$ python3 -q
>>> import numpy as np
>>> np.set_printoptions(precision=3, suppress=True, linewidth=160, floatmode="fixed")
>>> rnd = lambda a: np.round(a, 3) + 0
>>> J = np.loadtxt("layer12.csv", delimiter=",")
>>> print(J)
[[ 8.000  8.000  6.000  1.000]
 [ 7.000  3.000  3.000  5.000]
 [ 9.000  8.000  5.000  8.000]
 [22.000 14.000 12.000 11.000]]
>>> r0 = np.array([-2, -2, -3])
>>> print(np.array([np.convolve(row, r0, "same") for row in J]))
[[ -32.000  -52.000  -38.000  -20.000]
 [ -20.000  -33.000  -25.000  -19.000]
 [ -34.000  -53.000  -50.000  -31.000]
 [ -72.000 -118.000  -88.000  -58.000]]
>>> print(np.polyval(r0, J[3]))
[-1015.000  -423.000  -315.000  -267.000]
>>> Uu, sig, VT = np.linalg.svd(J)
>>> print(rnd(sig))
[37.437  5.196  2.730  0.000]
>>> other = Uu[:, :3] @ np.diag(sig[:3]) @ VT[:3]
>>> print(rnd(np.linalg.norm(J - other) / np.linalg.norm(J)))
0.0
>>> print(np.linalg.matrix_rank(other))
3
>>> print(rnd(np.linalg.norm(J - other, 2)), rnd(sig[3]))
0.0 0.0
>>> rng = np.random.default_rng(917067)
>>> lab = rng.permutation(4)
>>> print(lab)
[0 2 1 3]
>>> other = J[lab][:, lab]
>>> print(np.allclose(other, J))
False
>>> print(rnd(np.linalg.det(other)), rnd(np.linalg.det(J[lab])))
0.0 0.0
>>> print(rnd(np.sort(np.abs(np.linalg.eigvals(J)))))
[ 0.000  2.903  2.903 29.552]
>>> print(np.allclose(J, J.T))
False
>>> print((J + J.T) / 2)
[[ 8.000  7.500  7.500 11.500]
 [ 7.500  3.000  5.500  9.500]
 [ 7.500  5.500  5.000 10.000]
 [11.500  9.500 10.000 11.000]]
>>> print(rnd(np.abs(np.linalg.eigvals(J)).max()))
29.552
>>> print(np.trace(J))
27.0
>>> r0 = np.array([-2, 2, 0, 0, -1, -2])
>>> A = np.array([np.roll(r0, i) for i in range(6)])
>>> print(A)
[[-2  2  0  0 -1 -2]
 [-2 -2  2  0  0 -1]
 [-1 -2 -2  2  0  0]
 [ 0 -1 -2 -2  2  0]
 [ 0  0 -1 -2 -2  2]
 [ 2  0  0 -1 -2 -2]]
>>> print(A @ np.ones(6))
[-3.000 -3.000 -3.000 -3.000 -3.000 -3.000]
>>> print(A @ (-1.0) ** np.arange(6))
[-3.000  3.000 -3.000  3.000 -3.000  3.000]
>>> lab = rng.permutation(6)
>>> print(lab)
[0 2 3 1 5 4]
>>> other = A[lab][:, lab]
>>> print(np.diag(other))
[-2 -2 -2 -2 -2 -2]
>>> print(rnd(np.sort(np.abs(np.linalg.eigvals(other)))))
[3.000 3.000 3.000 3.000 4.583 4.583]
>>> print(rnd(np.linalg.det(other)), rnd(np.linalg.det(A[lab])))
1701.0 -1701.0
>>> print(other)
[[-2  0  0  2 -2 -1]
 [-1 -2  2 -2  0  0]
 [ 0 -2 -2 -1  0  2]
 [-2  2  0 -2 -1  0]
 [ 2  0 -1  0 -2 -2]
 [ 0 -1 -2  0  2 -2]]
